% python3 -q
>>> import numpy as np
>>> import numpy.linalg as la
>>> np.set_printoptions(precision=2, suppress=True, linewidth=200)
>>> J = np.loadtxt("x.csv", delimiter=",")
>>> J
array([[ 0.56, -0.53, -0.34, -0.53],
       [-0.53,  0.35, -0.41, -0.65],
       [-0.34, -0.41,  0.74, -0.41],
       [-0.53, -0.65, -0.41,  0.35]])
>>> # equal to its transpose
>>> w, V = la.eigh(J)
>>> print(la.eigvalsh(J @ J))
[1. 1. 1. 1.]
>>> (w > 1e-8).sum(), (w < -1e-8).sum()
(np.int64(3), np.int64(1))
>>> np.round(V.T @ V, 2) + 0
array([[1., 0., 0., 0.],
       [0., 1., 0., 0.],
       [0., 0., 1., 0.],
       [0., 0., 0., 1.]])
>>> V @ np.diag(w) @ V.T
array([[ 0.56, -0.53, -0.34, -0.53],
       [-0.53,  0.35, -0.41, -0.65],
       [-0.34, -0.41,  0.74, -0.41],
       [-0.53, -0.65, -0.41,  0.35]])
>>> np.unique(w.round(6) + 0, return_counts=True)[1]
array([1, 3])
>>> rng = np.random.default_rng(80063)
>>> mat = rng.normal(size=(31, 5))
>>> mat = 10 * mat / la.norm(mat, axis=1, keepdims=True)
>>> mat
array([[-7.09,  1.01, -6.44,  2.62, -0.62],
       [ 4.19,  5.64,  4.  , -4.47,  3.82],
       [-0.77, -1.24, -7.11, -6.79,  1.04],
       [-4.29,  6.03,  0.09, -0.58, -6.7 ],
       [ 2.3 ,  1.53,  3.94,  8.6 , -1.7 ],
       [ 7.05,  1.65,  6.75,  1.41,  0.21],
       [-1.15, -5.36,  4.55, -1.73, -6.8 ],
       [ 6.12, -1.52,  2.9 , -6.97, -1.81],
       [-4.04, -6.03, -3.44, -5.72,  1.64],
       [-2.53, -1.31, -3.2 ,  8.86,  1.75],
       [-2.43,  0.2 , -6.06,  7.56, -0.23],
       [-4.99,  6.27, -2.14,  5.06,  2.36],
       [ 0.9 , -6.61,  7.41, -0.2 , -0.77],
       [-2.52,  2.81,  8.48,  3.36, -1.6 ],
       [ 1.05,  2.26, -3.8 , -3.89, -8.02],
       [-2.85,  3.46,  1.72,  4.86,  7.31],
       [-7.81, -4.75,  2.9 , -2.81, -0.43],
       [-6.76,  2.88, -6.6 , -1.56,  0.35],
       [-3.16,  5.87, -6.38,  2.77,  2.69],
       [ 3.25, -2.72, -0.35, -1.85,  8.86],
       [-5.59, -7.08, -3.05, -2.35,  1.96],
       [ 5.56,  0.43,  4.23, -2.82,  6.56],
       [ 6.63, -5.59,  2.74, -3.8 , -1.68],
       [ 4.16, -3.52,  0.7 ,  0.7 ,  8.33],
       [ 8.42, -3.66, -0.55, -2.65, -2.89],
       [-4.2 , -4.24,  2.63,  7.25,  2.2 ],
       [-2.5 , -1.38, -0.95, -6.11,  7.32],
       [ 1.94, -4.78,  5.4 , -5.72,  3.39],
       [ 4.75, -2.41,  0.81, -7.06, -4.59],
       [-3.26,  1.61,  1.82, -4.61,  7.89],
       [ 5.42,  0.61, -4.1 ,  1.2 , -7.22]])
>>> labels = mat[:, 0] > np.median(mat[:, 0])
>>> u = mat[labels].mean(axis=0) - mat[~labels].mean(axis=0)
>>> np.argsort(-np.abs(u).round(6), kind="stable")
array([0, 3, 2, 1, 4])
>>> ((mat - mat.mean(axis=0)) @ u > 0).astype(int)
array([0, 1, 0, 0, 0, 1, 1, 1, 0, 0, 0, 0, 1, 0, 1, 0, 0, 0, 0, 1, 0, 1, 1, 1, 1, 0, 0, 1, 1, 0, 1])
>>> round((((mat - mat.mean(axis=0)) @ u > 0) == labels).mean(), 2)
np.float64(0.9)
>>> labels.astype(int)
array([0, 1, 1, 0, 1, 1, 0, 1, 0, 0, 0, 0, 1, 0, 1, 0, 0, 0, 0, 1, 0, 1, 1, 1, 1, 0, 0, 1, 1, 0, 1])
